$ python -q
>>> import numpy as np
>>> np.set_printoptions(precision=2, suppress=True, linewidth=140)
>>> rnd = lambda a: np.round(a, 2) + 0
>>> feats = np.loadtxt("data.csv", delimiter=",")
>>> print(rnd(feats))
[[ 0.    0.08  0.52 -0.06 -0.34  0.13  0.25  0.17 -0.71 -0.06]
 [-0.25 -0.36 -0.04  0.78  0.15 -0.28  0.01  0.16 -0.2  -0.17]
 [-0.35  0.51 -0.35  0.16 -0.49 -0.12 -0.26  0.25 -0.05  0.28]
 [-0.5  -0.16 -0.23 -0.2  -0.18 -0.21  0.53 -0.52 -0.07  0.05]
 [ 0.35  0.06  0.08  0.51 -0.17  0.31  0.19 -0.41  0.08  0.52]
 [ 0.    0.08  0.55  0.07 -0.3  -0.47  0.19  0.11  0.57 -0.05]
 [ 0.6  -0.13 -0.27 -0.11 -0.2  -0.63 -0.09 -0.1  -0.28  0.06]
 [ 0.1   0.72 -0.03  0.13  0.5  -0.22  0.35 -0.08 -0.11 -0.15]
 [ 0.25 -0.08 -0.41  0.04 -0.22  0.23  0.59  0.49  0.17 -0.2 ]
 [-0.1  -0.17  0.07 -0.18  0.37 -0.17  0.21  0.42 -0.05  0.73]]
>>> vec = np.array([-2, 2, 1, -1, 5, 4, -5, 0, -3, 2])
>>> print(rnd(np.linalg.norm(vec)), rnd(np.linalg.norm(feats @ vec)))
9.43 9.43
>>> print(rnd(np.sort(np.abs(np.degrees(np.angle(np.linalg.eigvals(feats)))))))
[  0.    61.33  61.33  72.2   72.2  104.67 104.67 158.83 158.83 180.  ]
>>> print(rnd(feats.T @ (feats @ vec)))
[-2.  2.  1. -1.  5.  4. -5.  0. -3.  2.]
>>> print(rnd(np.linalg.inv(feats)))
[[ 0.   -0.25 -0.35 -0.5   0.35  0.    0.6   0.1   0.25 -0.1 ]
 [ 0.08 -0.36  0.51 -0.16  0.06  0.08 -0.13  0.72 -0.08 -0.17]
 [ 0.52 -0.04 -0.35 -0.23  0.08  0.55 -0.27 -0.03 -0.41  0.07]
 [-0.06  0.78  0.16 -0.2   0.51  0.07 -0.11  0.13  0.04 -0.18]
 [-0.34  0.15 -0.49 -0.18 -0.17 -0.3  -0.2   0.5  -0.22  0.37]
 [ 0.13 -0.28 -0.12 -0.21  0.31 -0.47 -0.63 -0.22  0.23 -0.17]
 [ 0.25  0.01 -0.26  0.53  0.19  0.19 -0.09  0.35  0.59  0.21]
 [ 0.17  0.16  0.25 -0.52 -0.41  0.11 -0.1  -0.08  0.49  0.42]
 [-0.71 -0.2  -0.05 -0.07  0.08  0.57 -0.28 -0.11  0.17 -0.05]
 [-0.06 -0.17  0.28  0.05  0.52 -0.05  0.06 -0.15 -0.2   0.73]]
>>> B = np.array([[-3, -1, 3],
...     [1, 0, 2],
...     [-3, 1, -1],
...     [2, 3, -2],
...     [0, 1, 1],
...     [-3, 0, 0],
...     [1, 1, -1],
...     [-2, -2, -3],
...     [-3, -3, -3],
...     [1, 3, 1]])
>>> print(np.linalg.matrix_rank(feats @ B))
3
>>> print(np.linalg.matrix_rank(np.vstack([feats, B.T])))
10
>>> print(rnd(np.einsum("ij,ij->i", feats, feats)))
[1. 1. 1. 1. 1. 1. 1. 1. 1. 1.]
>>> print(rnd(np.abs(np.linalg.eigvals(feats)).max()))
1.0
>>> print(np.allclose(feats @ feats.T, feats.T @ feats))
True
>>> print(np.allclose(feats, feats.T))
False
>>> print(rnd(np.sort(np.abs(np.linalg.eigvals(feats)))))
[1. 1. 1. 1. 1. 1. 1. 1. 1. 1.]
>>> W0 = np.load("run4.npy")
>>> print(W0)
[[ 1 -2  3 -1 -2  1]
 [ 1 -2  3 -1 -2  1]
 [ 1  0 -2  0  3  3]
 [-1 -2  1 -1  1  1]
 [ 0 -3  2  3  1  3]]
>>> # rank 4
>>> rng = np.random.default_rng(369)
>>> idx = rng.permutation(10)
>>> print(idx)
[9 6 4 5 1 8 3 7 2 0]
>>> B = feats[idx][:, idx]
>>> print(rnd(np.diag(B)))
[ 0.73 -0.09 -0.17 -0.47 -0.36  0.17 -0.2  -0.08 -0.35  0.  ]
>>> print(rnd(np.trace(B)))
-0.8
>>> print(np.linalg.cond(W0) > 100)
True
>>> print(np.argsort(-np.linalg.norm(W0, axis=0).round(6), kind="stable")[:3])
[2 1 5]
>>> Uu, sigma, vt = np.linalg.svd(W0)
>>> vecs = vt[:(sigma > 1e-8).sum()]
>>> vec = W0[0] + 4 * W0[3] + rng.integers(2) * np.eye(6)[2]
>>> print(vec)
[ -3. -10.   8.  -5.   2.   5.]
>>> print(np.linalg.matrix_rank(np.vstack([W0, vec])))
5
>>> print(np.allclose(vecs.T @ vecs @ vec, vec))
False
>>> K = np.load("test16.npy")
>>> print(K)
[[-2.  1.  0.  0.  0.  0.  0.  0.  0.]
 [ 0. -2.  1.  0.  0.  0.  0.  0.  0.]
 [ 0.  0. -2.  1.  0.  0.  0.  0.  0.]
 [ 0.  0.  0. -2.  1.  0.  0.  0.  0.]
 [ 0.  0.  0.  0. -2.  1.  0.  0.  0.]
 [ 0.  0.  0.  0.  0. -2.  1.  0.  0.]
 [ 0.  0.  0.  0.  0.  0. -2.  1.  0.]
 [ 0.  0.  0.  0.  0.  0.  0. -2.  1.]
 [ 0.  0.  0.  0.  0.  0.  0.  0. -2.]]
>>> # triangular: eigenvalues sit on the diagonal
>>> print(rnd(K.mean(axis=0)))
[-0.22 -0.11 -0.11 -0.11 -0.11 -0.11 -0.11 -0.11 -0.11]
>>> print(rnd(np.linalg.svd(K, compute_uv=False)))
[2.96 2.86 2.69 2.47 2.19 1.89 1.58 1.29 1.08]
>>> print(K.shape)
(9, 9)
>>> print(np.unravel_index(np.abs(K).argmax(), K.shape))
(np.int64(0), np.int64(0))
>>> print(K.sum(axis=0))
[-2. -1. -1. -1. -1. -1. -1. -1. -1.]
>>> print(rnd(np.linalg.norm(K)))
6.63
>>> print(K - K[0])
[[ 0.  0.  0.  0.  0.  0.  0.  0.  0.]
 [ 2. -3.  1.  0.  0.  0.  0.  0.  0.]
 [ 2. -1. -2.  1.  0.  0.  0.  0.  0.]
 [ 2. -1.  0. -2.  1.  0.  0.  0.  0.]
 [ 2. -1.  0.  0. -2.  1.  0.  0.  0.]
 [ 2. -1.  0.  0.  0. -2.  1.  0.  0.]
 [ 2. -1.  0.  0.  0.  0. -2.  1.  0.]
 [ 2. -1.  0.  0.  0.  0.  0. -2.  1.]
 [ 2. -1.  0.  0.  0.  0.  0.  0. -2.]]
